$ python3 -q
>>> import numpy as np
>>> np.set_printoptions(precision=2, suppress=True, linewidth=100, floatmode="fixed")
>>> def tidy(a):
...     return np.round(a, 2) + 0
... 
>>> W0 = np.loadtxt("arr.csv", delimiter=",")
>>> W0
array([[ -7.59, -16.02,   4.79,  -7.94],
       [  9.48,  -2.23,  -8.78,  15.10],
       [ -1.62, -15.84,   5.02,  11.01],
       [ -2.79, -10.20,  -1.24,  16.93],
       [ 11.38,  -4.34,  -5.44, -14.90],
       [  9.93,  -1.73, -11.05, -13.28],
       [ 10.97,  -5.60,  -8.24,  13.42],
       [ -4.77,  -1.91,  11.64,  15.43],
       [  5.29,   3.58,   1.37, -18.90],
       [ -4.04,   8.85,  -4.32, -16.93],
       [ -3.76,   1.00, -19.24,  -3.86],
       [ 14.34,   1.36,  12.79,  -5.39],
       [  5.37, -18.18,  -0.96,  -6.30],
       [  4.19,  13.26,   2.86, -14.08],
       [ 18.85,   3.57,   5.55,  -1.03],
       [  9.49, -13.98,   0.81,  10.67],
       [ 10.66,  -4.94,   5.36, -15.27],
       [ 16.46,  -1.98,   0.60,  11.16],
       [ -2.37, -17.96,  -4.83,  -6.97],
       [ -2.10,   2.84, -10.37, -16.73],
       [ -5.36,  -4.62, -10.04,  15.79],
       [ -9.55,  15.09,   8.84,   1.68],
       [  6.92, -10.46, -14.23,   6.35],
       [ -6.39, -10.29,  -4.51,  15.26],
       [-12.28,   7.86, -10.25,  -9.07],
       [ -3.46,  -4.23, -13.93,  13.27],
       [ -1.26,  -3.65,  19.31,  -3.47],
       [ -4.84,  -6.39,  -5.28,  17.55],
       [-18.95,   5.71,  -2.87,  -0.23],
       [ 10.11,  -7.79,   6.80, -13.81]])
>>> other = np.c_[W0[:, :3] @ np.array([[4, 1, 4], [4, 4, 3], [2, 5, 3]]), np.array([-1, 3, 3, 3, 3, 0, 1, -3, 0, -2, 0, 3, -1, -2, 1, 3, 3, -3, -2, 1, 3, 1, 3, 3, 0, -2, 0, 0, -1, 3])]
>>> print(tidy(other))
[[ -84.86  -47.72  -64.05   -1.00]
 [  11.44  -43.34    4.89    3.00]
 [ -59.80  -39.88  -38.94    3.00]
 [ -54.44  -49.79  -45.48    3.00]
 [  17.28  -33.18   16.18    3.00]
 [  10.70  -52.24    1.38    0.00]
 [   5.00  -52.63    2.36    1.00]
 [  -3.44   45.79   10.11   -3.00]
 [  38.22   26.46   36.01    0.00]
 [  10.60    9.76   -2.57   -2.00]
 [ -49.52  -95.96  -69.76    0.00]
 [  88.38   83.73   99.81    3.00]
 [ -53.16  -72.15  -35.94   -1.00]
 [  75.52   71.53   65.12   -2.00]
 [ 100.78   60.88  102.76    1.00]
 [ -16.34  -42.38   -1.55    3.00]
 [  33.60   17.70   43.90    3.00]
 [  59.12   11.54   61.70   -3.00]
 [ -90.98  -98.36  -77.85   -2.00]
 [ -17.78  -42.59  -30.99    1.00]
 [ -60.00  -74.04  -65.42    3.00]
 [  39.84   95.01   33.59    1.00]
 [ -42.62 -106.07  -46.39    3.00]
 [ -75.74  -70.10  -69.96    3.00]
 [ -38.18  -32.09  -56.29    0.00]
 [ -58.62  -90.03  -68.32   -2.00]
 [  18.98   80.69   41.94    0.00]
 [ -55.48  -56.80  -54.37    0.00]
 [ -58.70  -10.46  -67.28   -1.00]
 [  22.88   12.95   37.47    3.00]]
>>> tidy(np.linalg.norm(other - W0 @ np.linalg.lstsq(W0, other)[0], axis=0))
array([ 0.00,  0.00,  0.00, 10.70])
>>> Xc = (W0 - W0.mean(axis=0)) / W0.std(axis=0)
>>> tidy(Xc.std(axis=0))
array([1.00, 1.00, 1.00, 1.00])
>>> beta = np.linalg.lstsq(np.delete(Xc, 1, axis=1), Xc[:, 1])[0]
>>> tidy(1 - np.var(Xc[:, 1] - np.delete(Xc, 1, axis=1) @ beta))
np.float64(0.13)
>>> x0 = np.array([3, 2, -3, -3])
>>> y = W0 @ x0
>>> tidy(np.linalg.solve(W0.T @ W0, W0.T @ y))
array([ 3.00,  2.00, -3.00, -3.00])
>>> print(tidy(np.linalg.lstsq(W0, y)[0]))
[ 3.00  2.00 -3.00 -3.00]
>>> rng = np.random.default_rng(766)
>>> y = y + 0.05 * rng.normal(size=30)
>>> print(tidy(y))
[-45.36   5.07 -84.72 -75.87  86.46  99.30   6.17 -99.31  75.57  69.35  60.03  23.54   1.48  72.75
  50.09 -33.95  51.80  10.17  -7.53  80.66 -42.59 -30.02  23.42 -71.95  36.85 -16.78 -58.58 -64.07
 -36.05  35.76]
>>> beta, *_ = np.linalg.lstsq(W0, y)
>>> [round(float(np.linalg.norm(np.linalg.solve(W0.T @ W0 + lam * np.eye(4), W0.T @ y))), 2) for lam in (0, 1, 10, 100)]
[5.57, 5.56, 5.54, 5.35]
>>> print(tidy(W0.T @ (y - W0 @ beta)))
[0.00 0.00 0.00 0.00]
>>> beta.round()
array([ 3.00,  2.00, -3.00, -3.00])
>>> dist = np.linalg.norm(W0[:, None] - W0[None], axis=-1)
>>> dist.shape
(30, 30)
>>> print((dist + 1e9 * np.eye(30)).round(6).argmin(axis=1))
[18  6  3 23  5  4  1  3 13 19 24 14 18  8 11  2 29  6 12  9 25 28  6 27  9 20 11 23 24 16]
>>> dist.mean(axis=1).argmax()
np.int64(21)
>>> def softmax(z):
...     e = np.exp(z - z.max(axis=-1, keepdims=True))
...     return e / e.sum(axis=-1, keepdims=True)
... 
>>> print(tidy(softmax(10 * W0[14])))
[1.00 0.00 0.00 0.00]
>>> print(tidy(softmax(W0[14])))
[1.00 0.00 0.00 0.00]
>>> tidy(softmax(W0).sum(axis=1))
array([1.00, 1.00, 1.00, 1.00, 1.00, 1.00, 1.00, 1.00, 1.00, 1.00, 1.00, 1.00, 1.00, 1.00, 1.00,
       1.00, 1.00, 1.00, 1.00, 1.00, 1.00, 1.00, 1.00, 1.00, 1.00, 1.00, 1.00, 1.00, 1.00, 1.00])
>>> att = W0 @ W0.T / np.sqrt(4)
>>> tidy(softmax(att)[14] @ W0)
array([18.85,  3.57,  5.55, -1.03])
>>> softmax(att).round(6).argmax(axis=1)
array([ 0,  1,  2,  3,  4,  5,  6,  7,  8,  9, 10, 11, 12, 13, 14, 15, 16, 17, 18, 19, 20, 21, 22,
       23, 24, 25, 26, 27, 28, 29])
